$ python -q
>>> import numpy as np
>>> np.set_printoptions(precision=1, suppress=True, linewidth=200, legacy="1.25")
>>> tidy = lambda a: np.round(a, 1) + 0
>>> feats = np.loadtxt("dump.csv", delimiter=",")
>>> print(feats)
[[-2. -3. -3. -3.]
 [-3. -2. -3. -3.]
 [-3. -3. -2. -3.]
 [-3. -3. -3. -2.]]
>>> proj = np.triu(np.array([[-3, -2, -3, 1], [3, 2, 3, 0], [1, 1, -3, 2], [2, 3, 1, 1]]), 1) + np.eye(4)
>>> out = proj @ feats @ np.linalg.inv(proj)
>>> proj @ feats - feats @ proj
array([[ 12.,   6.,  12.,  21.],
       [ -9., -15.,  -9.,   0.],
       [ -6., -12.,  -6.,   3.],
       [  0.,  -6.,   0.,   9.]])
>>> print(out)
[[  10.   27.  -45.   90.]
 [ -12.  -35.   60. -120.]
 [  -9.  -27.   46.  -90.]
 [  -3.   -9.   15.  -29.]]
>>> np.trace(out), np.trace(feats)
(-8.0, -8.0)
>>> arr = np.load("data.npy")
>>> arr
array([[ 0.1, -0.3, -0.3,  0.9],
       [-0.3,  0.9, -0.1,  0.3],
       [-0.3, -0.1,  0.9,  0.3],
       [ 0.9,  0.3,  0.3,  0.1]])
>>> vals, evecs = np.linalg.eigh(arr)
>>> tidy(np.linalg.eigvalsh(arr @ arr))
array([1., 1., 1., 1.])
>>> (vals > 1e-8).sum(), (vals < -1e-8).sum()
(3, 1)
>>> np.unique(vals.round(6) + 0, return_counts=True)[1]
array([1, 3])
>>> tidy(evecs @ np.diag(vals) @ evecs.T)
array([[ 0.1, -0.3, -0.3,  0.9],
       [-0.3,  0.9, -0.1,  0.3],
       [-0.3, -0.1,  0.9,  0.3],
       [ 0.9,  0.3,  0.3,  0.1]])
>>> print(tidy(np.linalg.eigvalsh(arr + -3 * np.eye(4))))
[-4. -2. -2. -2.]
>>> W0 = np.load("run0.npy")
>>> W0
array([[ 0.3,  0.5, -0.2,  0.9],
       [-0.2,  0. ,  1.2,  0.3],
       [-2. , -0.2, -1. , -0.1],
       [-0.3,  1.5,  2.1,  0.3]])
>>> vec = np.array([4, 1, 5, 1])
>>> target = W0 @ vec
>>> tidy(target)
array([  1.6,   5.5, -13.3,  11.1])
>>> tidy(np.linalg.solve(W0, 4 * target))
array([16.,  4., 20.,  4.])
>>> tidy(np.linalg.solve(W0.T, W0[1]))
array([0., 1., 0., 0.])
>>> print(tidy(np.linalg.solve(W0, target)))
[4. 1. 5. 1.]
